>>> import numpy as np
>>> import numpy.linalg as la
>>> np.set_printoptions(suppress=True, linewidth=140)
>>> K = np.loadtxt("data.csv", delimiter=",")
>>> K
array([[-5.,  6., -7.,  5.,  1.,  9., -8.,  3.,  8., -3., -1., -1.,  1., -1., -2.],
       [ 8.,  0., -1., -5.,  9., -9., -6.,  8., -1., -2.,  2., -1.,  0.,  3.,  2.],
       [ 5., -2., -3., -8., -4., -4., -7., -6.,  0., -1., -3.,  2.,  1., -2.,  0.],
       [ 1., -8.,  4.,  9., -4.,  6.,  1.,  6., -2., -3.,  0.,  3.,  1., -1.,  0.],
       [ 1., -7., -6.,  7.,  7.,  0., -2.,  1.,  2., -1.,  2., -2., -3., -2., -2.],
       [ 2.,  5.,  9., -2., -4., -9.,  7., -5., -6., -3.,  3., -3.,  0.,  1.,  2.],
       [-7.,  6.,  1.,  2.,  0.,  6., -6.,  1., -3.,  3.,  2., -3., -2., -3.,  1.],
       [ 8., -8., -6.,  3.,  1.,  9.,  2.,  1., -2.,  3., -2.,  3., -1.,  0.,  3.],
       [ 2.,  2.,  2.,  1.,  0.,  9.,  1., -6.,  1.,  2.,  0., -3., -3., -1., -1.],
       [ 0.,  0.,  0.,  0.,  0.,  0.,  0.,  0.,  0.,  3., -2., -9., -5., -8.,  7.],
       [ 0.,  0.,  0.,  0.,  0.,  0.,  0.,  0.,  0., -9., -3., -5., -1.,  8.,  4.],
       [ 0.,  0.,  0.,  0.,  0.,  0.,  0.,  0.,  0., -3.,  4., -4.,  4.,  9., -4.],
       [ 0.,  0.,  0.,  0.,  0.,  0.,  0.,  0.,  0.,  0.,  4.,  1., -3., -8.,  2.],
       [ 0.,  0.,  0.,  0.,  0.,  0.,  0.,  0.,  0., -4., -6., -5.,  6., -2.,  3.],
       [ 0.,  0.,  0.,  0.,  0.,  0.,  0.,  0.,  0., -9., -1.,  0.,  8.,  9.,  0.]])
>>> def softmax(z):
...     e = np.exp(z - z.max(axis=-1, keepdims=True))
...     return e / e.sum(axis=-1, keepdims=True)
... 
>>> np.round(softmax(K[14]), 3) + 0
array([0.   , 0.   , 0.   , 0.   , 0.   , 0.   , 0.   , 0.   , 0.   , 0.   , 0.   , 0.   , 0.269, 0.73 , 0.   ])
>>> att = K @ K.T / np.sqrt(15)
>>> softmax(att).round(6).argmax(axis=1)
array([ 0,  1,  2,  3,  4,  5,  6,  7,  8,  9, 10, 11, 12, 13, 14])
>>> blk = np.stack([K, -3 * K, K[::-1]])
>>> np.einsum("bij,cij->bc", blk, blk)
array([[  3520., -10560.,    490.],
       [-10560.,  31680.,  -1470.],
       [   490.,  -1470.,   3520.]])
>>> (blk @ K.T).shape
(3, 15, 15)
>>> q, r_ = la.qr(K)
>>> np.allclose(r_.T @ r_, K.T @ K)
True
>>> q.shape, r_.shape
((15, 15), (15, 15))
>>> B = np.array([[2, 1, -2, -1, 1, -2],
...     [-2, 2, 2, -2, -1, 0],
...     [-2, 2, -1, -1, 1, -2],
...     [2, -1, 1, 2, 1, 0],
...     [-1, -1, -1, -2, -1, 1],
...     [0, 2, 2, -2, -1, 2]])
>>> mat = B - B.T
>>> mat
array([[ 0,  3,  0, -3,  2, -2],
       [-3,  0,  0, -1,  0, -2],
       [ 0,  0,  0, -2,  2, -4],
       [ 3,  1,  2,  0,  3,  2],
       [-2,  0, -2, -3,  0,  2],
       [ 2,  2,  4, -2, -2,  0]])
>>> blk = np.stack([mat, 4 * mat, mat[::-1]])
>>> (blk @ mat.T).shape
(3, 6, 6)
>>> blk.sum(axis=0)
array([[  2,  17,   4, -17,   8, -10],
       [-17,   0,  -2,  -8,   0,  -8],
       [  3,   1,   2, -10,  13, -18],
       [ 15,   5,  10,  -2,  17,   6],
       [-13,   0, -10, -16,   0,   8],
       [ 10,  13,  20, -13,  -8,  -2]])
>>> blk.shape
(3, 6, 6)
>>> la.matrix_rank(blk)
array([6, 6, 6])
>>> la.matrix_rank(blk.reshape(3, -1))
np.int64(2)
